$ python3 -q
>>> import numpy as np
>>> import numpy.linalg as la
>>> np.set_printoptions(suppress=True, linewidth=200)
>>> rnd = lambda a: np.round(a, 2) + 0
>>> feats = np.load("dump.npy")
>>> feats
array([[-1.63,  1.44,  3.06],
       [ 2.22, -4.33, -0.22],
       [ 0.36, -1.54, -1.96],
       [ 2.6 , -4.91, -5.75],
       [-3.65,  4.47,  3.9 ],
       [-1.89,  1.83,  4.97],
       [-1.49,  1.23,  1.24],
       [-0.27, -0.6 , -2.1 ],
       [-3.85,  4.78,  1.04],
       [-0.47, -0.3 ,  1.45],
       [ 1.34, -3.01, -3.2 ],
       [-2.28,  2.42,  4.09]])
>>> dist = la.norm(feats[:, None] - feats[None], axis=-1)
>>> rnd(dist[:5, :5])
array([[ 0.  ,  7.67,  6.17, 11.65,  3.74],
       [ 7.67,  0.  ,  3.78,  5.57, 11.35],
       [ 6.17,  3.78,  0.  ,  5.54,  9.3 ],
       [11.65,  5.57,  5.54,  0.  , 14.84],
       [ 3.74, 11.35,  9.3 , 14.84,  0.  ]])
>>> dist[6].round(6).argsort(kind="stable")[:4]
array([ 6,  0,  9, 11])
>>> dist.shape
(12, 12)
>>> np.unravel_index(dist.round(6).argmax(), dist.shape)
(np.int64(3), np.int64(4))
>>> out = np.array([[-1, 2], [-2, -1]])
>>> X = np.tile(out, (2, 2))
>>> X
array([[-1,  2, -1,  2],
       [-2, -1, -2, -1],
       [-1,  2, -1,  2],
       [-2, -1, -2, -1]])
>>> # column 2 repeats column 0
>>> left, sv, VT = la.svd(X)
>>> np.argmax(sv[:-1] / (sv[1:] + 1e-6)) + 1
np.int64(2)
>>> out = left[:, :2] @ np.diag(sv[:2]) @ VT[:2]
>>> rnd(np.abs(X - out).max())
np.float64(0.0)
>>> rnd(la.norm(X - out, 2)), rnd(sv[2])
(np.float64(0.0), np.float64(0.0))
>>> la.matrix_rank(X, rtol=0.05)
np.int64(2)
>>> out = np.array([[-3, 3], [-1, 1], [0, 2], [0, -1]])
>>> out.T @ X.T
array([[  1,   7,   1,   7],
       [ -5, -10,  -5, -10]])
>>> X @ out
array([[  1,  -5],
       [  7, -10],
       [  1,  -5],
       [  7, -10]])
>>> np.vstack([X, out.T]).shape
(6, 4)
>>> left, sv, VT = la.svd(X)
>>> vecs = VT[:(sv > 1e-8).sum()]
>>> rng = np.random.default_rng(888778)
>>> x0 = X[0] + 3 * X[3] + rng.integers(2) * np.eye(4)[1]
>>> x0
array([-7., -1., -7., -1.])
>>> np.allclose(vecs.T @ vecs @ x0, x0)
True
>>> rnd(np.diag(vecs.T @ vecs))
array([0.5, 0.5, 0.5, 0.5])
>>> rnd(vecs.T @ vecs)
array([[0.5, 0. , 0.5, 0. ],
       [0. , 0.5, 0. , 0.5],
       [0.5, 0. , 0.5, 0. ],
       [0. , 0.5, 0. , 0.5]])
>>> x0 = np.array([3, 1, 0, 2])
>>> h1 = np.maximum(X @ x0, 0)
>>> X * (h1 > 1e-9)[:, None]
array([[-1,  2, -1,  2],
       [ 0,  0,  0,  0],
       [-1,  2, -1,  2],
       [ 0,  0,  0,  0]])
>>> np.maximum(X @ x0, 0) - np.maximum(-X @ x0, 0)
array([ 3, -9,  3, -9])
>>> A = np.cumsum(np.array([[-1, 1, 3],
...     [3, -3, -3],
...     [-3, 1, 3],
...     [1, 0, 0],
...     [0, 3, -3],
...     [2, 2, -3],
...     [-2, -2, -3],
...     [-1, 2, 2],
...     [-1, 0, -2],
...     [-3, 2, 1],
...     [1, 2, -1],
...     [-2, -3, -3],
...     [-2, -1, 2],
...     [2, 1, -2],
...     [1, 3, -3],
...     [0, -1, -2],
...     [-1, 2, 1],
...     [-3, -3, 3],
...     [2, 2, 2],
...     [-2, -2, -1],
...     [0, 1, -3]]), axis=0)
>>> A
array([[ -1,   1,   3],
       [  2,  -2,   0],
       [ -1,  -1,   3],
       [  0,  -1,   3],
       [  0,   2,   0],
       [  2,   4,  -3],
       [  0,   2,  -6],
       [ -1,   4,  -4],
       [ -2,   4,  -6],
       [ -5,   6,  -5],
       [ -4,   8,  -6],
       [ -6,   5,  -9],
       [ -8,   4,  -7],
       [ -6,   5,  -9],
       [ -5,   8, -12],
       [ -5,   7, -14],
       [ -6,   9, -13],
       [ -9,   6, -10],
       [ -7,   8,  -8],
       [ -9,   6,  -9],
       [ -9,   7, -12]])
>>> # row 13 repeats row 11
>>> idx = A[:, 0] > np.median(A[:, 0])
>>> u = A[idx].mean(axis=0) - A[~idx].mean(axis=0)
>>> np.argsort(-np.abs(u).round(6), kind="stable")
array([2, 0, 1])
>>> rnd((((A - A.mean(axis=0)) @ u > 0) == idx).mean())
np.float64(0.95)
>>> idx.astype(int)
array([1, 1, 1, 1, 1, 1, 1, 1, 1, 0, 1, 0, 0, 0, 0, 0, 0, 0, 0, 0, 0])
>>> ((A - A.mean(axis=0)) @ u > 0).astype(int)
array([1, 1, 1, 1, 1, 1, 1, 1, 1, 0, 0, 0, 0, 0, 0, 0, 0, 0, 0, 0, 0])
>>> u, g = A[17], A[12]
>>> u @ u
np.int64(217)
>>> u @ g
np.int64(166)
>>> pr = (u @ g) / (u @ u) * u
>>> (g - pr) @ u
np.float64(0.0)
>>> rnd(la.norm(u + g) ** 2 + la.norm(u - g) ** 2)
np.float64(692.0)
>>> la.matrix_rank(np.outer(u, g))
np.int64(1)
>>> rank = la.matrix_rank(X)
>>> rank
np.int64(2)
>>> ns = la.svd(X)[2][rank:].T
>>> [int(la.matrix_rank(X[:, :j + 1])) for j in range(4)]
[1, 2, 2, 2]
>>> rnd(X @ ns)
array([[0., 0.],
       [0., 0.],
       [0., 0.],
       [0., 0.]])
>>> ns.shape
(4, 2)
>>> data = np.loadtxt("run14.csv", delimiter=",")
>>> data
array([[ 0.7, -0.9, -0.8,  0.4],
       [ 2.1, -0.5, -0.5, -0.6],
       [ 1.1,  0.5, -0.6,  0.3],
       [ 1. ,  2. , -0.4,  0.8],
       [ 0.1, -0.1,  1.4, -0.8],
       [-0.7,  1.1, -1. , -0.4],
       [ 0.9, -0.8,  0.4,  0. ],
       [-0.1, -1. , -1.3, -0.4],
       [-0.2, -1. ,  0.6,  0. ],
       [-2.1,  0.8,  1.2,  1. ],
       [-0.9,  0.5, -0.5,  0.8],
       [-0.9,  0.7, -0.1, -1.2],
       [-5.1, -2.7,  2.4, -6.3],
       [ 0.3,  0.8,  2. , -0.1],
       [-2.6,  1.8,  0.6, -0.1],
       [ 1. , -0.8,  0.2, -0.3],
       [ 0.4, -0.9, -0.5,  0.4],
       [ 0.7,  0.2,  2.2, -0.4],
       [ 0.5, -1.5, -0.5,  0.3],
       [ 0.1,  2.1, -0.3, -0.3]])
>>> Xs = data - data.mean(axis=0)
>>> vecs = la.svd(Xs)[2][:1]
>>> out = Xs - Xs @ vecs.T @ vecs
>>> rnd(la.norm(out) / la.norm(Xs))
np.float64(0.63)
>>> arr = np.array([[-15, 10, 0, -5, 15], [-18, 12, 0, -6, 18], [0, 0, 0, 0, 0]])
>>> # rows and columns are dependent
>>> rank = la.matrix_rank(arr)
>>> rank
np.int64(1)
>>> ns = la.svd(arr)[2][rank:].T
>>> rnd(arr @ ns)
array([[0., 0., 0., 0.],
       [0., 0., 0., 0.],
       [0., 0., 0., 0.]])
>>> la.matrix_rank(arr.T @ arr), la.matrix_rank(arr @ arr.T)
(np.int64(1), np.int64(1))
>>> rnd(ns @ ns.T)
array([[ 0.61,  0.26,  0.  , -0.13,  0.39],
       [ 0.26,  0.83,  0.  ,  0.09, -0.26],
       [ 0.  ,  0.  ,  1.  ,  0.  ,  0.  ],
       [-0.13,  0.09,  0.  ,  0.96,  0.13],
       [ 0.39, -0.26,  0.  ,  0.13,  0.61]])
>>> [int(la.matrix_rank(np.delete(arr, i, axis=0))) for i in range(3)]
[1, 1, 1]
>>> left, sv, VT = la.svd(arr, full_matrices=False)
>>> rnd(VT @ VT.T)
array([[1., 0., 0.],
       [0., 1., 0.],
       [0., 0., 1.]])
>>> la.matrix_rank(arr, rtol=0.1)
np.int64(1)
>>> la.cond(arr) > 100
np.True_
>>> [round(float(x), 2) for x in la.svd(arr, compute_uv=False)[:3]]
[37.46, 0.0, 0.0]
>>> out = arr[0, 0] * arr[1:] - np.outer(arr[1:, 0], arr[0])
>>> out
array([[0, 0, 0, 0, 0],
       [0, 0, 0, 0, 0]])
>>> arr[:, 0] / arr[0, 0]
array([ 1. ,  1.2, -0. ])
>>> la.matrix_rank(out), la.matrix_rank(arr)
(np.int64(0), np.int64(1))
>>> F = np.array([[-0.8, 0.3, -0.3],
...     [-0.1, -2.3, -0.5],
...     [-0.2, 0.9, 0.5],
...     [0.5, 0.0, 0.4],
...     [-0.4, -0.9, -0.9],
...     [-1.2, 1.9, 0.0],
...     [-0.1, -0.1, 0.0],
...     [-0.2, 1.2, 0.6],
...     [0.8, 0.7, 0.2],
...     [3.0, -0.8, 1.0],
...     [-0.2, -0.1, -1.8],
...     [0.0, 0.1, -1.7],
...     [-0.5, -0.3, 1.0],
...     [-0.7, -1.1, -0.2],
...     [2.3, 0.7, 0.8],
...     [-0.6, -0.9, -0.7],
...     [-0.4, -0.5, 0.0],
...     [0.6, -0.6, 0.2],
...     [0.9, 1.9, -0.3],
...     [0.3, -0.2, -0.6],
...     [-0.5, 1.3, 0.9],
...     [0.5, -0.9, -0.2],
...     [0.0, -0.4, -2.0],
...     [0.3, 0.9, 0.6],
...     [-0.4, -0.1, -1.0],
...     [1.3, 0.9, -0.5]])
>>> F[21] *= 3
>>> rnd(F)
array([[-0.8,  0.3, -0.3],
       [-0.1, -2.3, -0.5],
       [-0.2,  0.9,  0.5],
       [ 0.5,  0. ,  0.4],
       [-0.4, -0.9, -0.9],
       [-1.2,  1.9,  0. ],
       [-0.1, -0.1,  0. ],
       [-0.2,  1.2,  0.6],
       [ 0.8,  0.7,  0.2],
       [ 3. , -0.8,  1. ],
       [-0.2, -0.1, -1.8],
       [ 0. ,  0.1, -1.7],
       [-0.5, -0.3,  1. ],
       [-0.7, -1.1, -0.2],
       [ 2.3,  0.7,  0.8],
       [-0.6, -0.9, -0.7],
       [-0.4, -0.5,  0. ],
       [ 0.6, -0.6,  0.2],
       [ 0.9,  1.9, -0.3],
       [ 0.3, -0.2, -0.6],
       [-0.5,  1.3,  0.9],
       [ 1.5, -2.7, -0.6],
       [ 0. , -0.4, -2. ],
       [ 0.3,  0.9,  0.6],
       [-0.4, -0.1, -1. ],
       [ 1.3,  0.9, -0.5]])
>>> u, g = F[14], F[16]
>>> u @ u
np.float64(6.42)
>>> pr = (u @ g) / (u @ u) * u
>>> rnd((g - pr) @ u)
np.float64(0.0)
>>> x0 = np.array([4, 2, 2])
>>> rhs = F @ x0
>>> rnd(la.solve(F.T @ F, F.T @ rhs))
array([4., 2., 2.])
>>> rnd(rhs)
array([-3.2, -6. ,  2. ,  2.8, -5.2, -1. , -0.6,  2.8,  5. , 12.4, -4.6, -3.2, -0.6, -5.4, 12.2, -5.6, -2.6,  1.6,  6.8, -0.4,  2.4, -0.6, -4.8,  4.2, -3.8,  6. ])
>>> rhs = rhs + 0.1 * rng.normal(size=26)
>>> rnd(rhs)
array([-3.1 , -6.05,  2.08,  2.81, -5.05, -1.08, -0.65,  2.76,  5.03, 12.39, -4.57, -3.25, -0.69, -5.32, 12.32, -5.69, -2.57,  1.53,  6.96, -0.39,  2.56, -0.6 , -4.81,  4.18, -3.85,  6.08])
>>> c, *_ = la.lstsq(F, rhs)
>>> rnd(c)
array([4.02, 2.02, 1.99])
>>> rnd(la.norm(rhs - F @ c))
np.float64(0.37)
>>> [round(float(la.norm(la.solve(F.T @ F + lam * np.eye(3), F.T @ rhs))), 2) for lam in (0, 1, 10, 100)]
[4.92, 4.75, 3.61, 1.07]
>>> Xs = F - F.mean(axis=0)
>>> left, sv, VT = la.svd(Xs, full_matrices=False)
>>> np.searchsorted(np.cumsum(sv ** 2) / (sv ** 2).sum(), 0.9) + 1
np.int64(3)
>>> rnd((sv ** 2).sum() ** 2 / (sv ** 4).sum())
np.float64(2.62)
>>> rnd(Xs.mean(axis=0))
array([0., 0., 0.])
>>> la.matrix_rank(Xs)
np.int64(3)
>>> (np.sign(left[:, 0]) == np.sign(left[0, 0])).astype(int)
array([1, 0, 1, 1, 0, 1, 1, 1, 1, 0, 0, 0, 1, 0, 1, 0, 0, 0, 1, 0, 1, 0, 0, 1, 0, 1])
>>> rnd(sv)
array([5.8 , 5.15, 3.43])
>>> rnd(sv ** 2 / (sv ** 2).sum())
array([0.47, 0.37, 0.16])
>>> np.abs(left[:, 0]).argmax()
np.int64(21)
>>> x0 = np.array([1, 0, 0])
>>> rhs = F @ x0
>>> c, lr = np.zeros(3), 1 / la.norm(F, 2) ** 2
>>> for i in range(6):
...     c -= lr * F.T @ (F @ c - rhs)
...     if i % 2 == 0: print(i, round(la.norm(F @ c - rhs), 2))
... 
0 1.35
2 0.34
4 0.12
>>> rnd(la.cond(F))
np.float64(1.6)
>>> rnd(c)
array([ 0.99, -0.01,  0.02])
>>> out = X / la.norm(X, axis=1, keepdims=True)
>>> G = out @ out.T
>>> np.argwhere(np.triu(np.abs(G) > 0.95, 1))
array([[0, 2],
       [1, 3]])
>>> rnd(G)
array([[1., 0., 1., 0.],
       [0., 1., 0., 1.],
       [1., 0., 1., 0.],
       [0., 1., 0., 1.]])
